% ipython --no-banner

In [1]: import numpy as np

In [2]: import numpy.linalg as la

In [3]: np.set_printoptions(precision=2, suppress=True, linewidth=140, legacy="1.25")

In [4]: tidy = lambda a: np.round(a, 2) + 0

In [5]: Y = np.array([[2, 2, 0], [1, 2, -2], [-3, -1, 1]])

In [6]: Z = np.array([[-2, 0, 1], [2, -2, 1], [2, -2, 3]])

In [7]: M = np.block([[Y, np.zeros((3, 3))], [np.zeros((3, 3)), Z]])

In [8]: print(M)
[[ 2.  2.  0.  0.  0.  0.]
 [ 1.  2. -2.  0.  0.  0.]
 [-3. -1.  1.  0.  0.  0.]
 [ 0.  0.  0. -2.  0.  1.]
 [ 0.  0.  0.  2. -2.  1.]
 [ 0.  0.  0.  2. -2.  3.]]

In [9]: Y = la.inv(M)

In [10]: print(tidy(la.det(M) * Y))
[[  0. -16. -32.   0.   0.   0.]
 [ 40.  16.  32.   0.   0.   0.]
 [ 40. -32.  16.   0.   0.   0.]
 [  0.   0.   0. -40. -20.  20.]
 [  0.   0.   0. -40. -80.  40.]
 [  0.   0.   0.   0. -40.  40.]]

In [11]: print(tidy(la.cond(M)))
7.34

In [12]: print(np.allclose(Y, M.T))
False

In [13]: data = np.tril(np.array([[-1, 2, 1, 1], [-2, 5, 3, 0], [3, 4, 4, -2], [3, 0, 0, 3]]), -1) + np.eye(4, dtype=int)

In [14]: print(data)
[[ 1  0  0  0]
 [-2  1  0  0]
 [ 3  4  1  0]
 [ 3  0  0  1]]

In [15]: w, V = la.eig(data)

In [16]: print(np.prod(w))
1.0

In [17]: print(tidy(np.sort(la.eigvals(la.inv(data)))))
[1. 1. 1. 1.]

In [18]: print(data @ V[:, 0] - w[0] * V[:, 0])
[0. 0. 0. 0.]

In [19]: print(data[3] @ data[0])
3

In [20]: print(tidy(la.norm(data, 1)), tidy(la.norm(data, np.inf)))
9.0 8.0

In [21]: print(tidy(la.norm(data, axis=0)))
[4.8  4.12 1.   1.  ]

In [22]: print(tidy(la.norm(data) ** 2 / la.norm(data, 2) ** 2))
1.34

In [23]: print(tidy(la.norm(data, 2)))
5.6

In [24]: print(tidy(la.norm(data[3], 1)), tidy(la.norm(data[3], np.inf)))
4.0 3.0

In [25]: proj = np.triu(np.array([[2, 0, 2, 0], [2, 2, 0, 2], [2, 2, 2, 0], [1, 1, 2, 1]]), 1) + np.eye(4)

In [26]: Y = proj @ data @ la.inv(proj)

In [27]: print(proj @ data - data @ proj)
[[ 6.  8.  0.  0.]
 [ 6.  0.  4.  0.]
 [ 0.  0. -6. -8.]
 [ 0.  0. -6.  0.]]

In [28]: print(Y)
[[  7.   8. -12. -16.]
 [  4.   1.  -8.   0.]
 [  3.   4.  -5.  -8.]
 [  3.   0.  -6.   1.]]

In [29]: print(np.trace(Y), np.trace(data))
4.0 4

In [30]: print(data @ data)
[[ 1  0  0  0]
 [-4  1  0  0]
 [-2  8  1  0]
 [ 6  0  0  1]]

In [31]: print(np.prod(np.diag(data)), tidy(la.det(data)))
1 1.0

In [32]: Q, r_ = la.qr(data)

In [33]: print(tidy(r_))
[[-4.8  -2.09 -0.63 -0.63]
 [ 0.   -3.56 -0.76  0.37]
 [ 0.    0.   -0.19  0.61]
 [ 0.    0.    0.    0.32]]

In [34]: print(tidy(abs(r_[0, 0])), tidy(la.norm(data[:, 0])))
4.8 4.8

In [35]: print(tidy(np.abs(np.diag(r_))))
[4.8  3.56 0.19 0.32]

In [36]: print(tidy(Q @ r_))
[[ 1.  0.  0.  0.]
 [-2.  1.  0.  0.]
 [ 3.  4.  1.  0.]
 [ 3.  0.  0.  1.]]

In [37]: feats = np.loadtxt("test13.csv", delimiter=",")

In [38]: print(feats)
[[ 0.  2.  5.]
 [ 0.  0. -9.]
 [ 0.  0.  0.]]

In [39]: r0 = np.array([2, 7])

In [40]: print(np.convolve(feats[1], r0))
[  0.   0. -18. -63.]

In [41]: print(np.correlate(feats[1], feats[0], "full"))
[  0.   0. -45. -18.   0.]

In [42]: print(np.polyval(r0, feats[1]))
[  7.   7. -11.]

In [43]: print(np.cross(feats[1, :3], feats[0, :3]))
[18. -0.  0.]
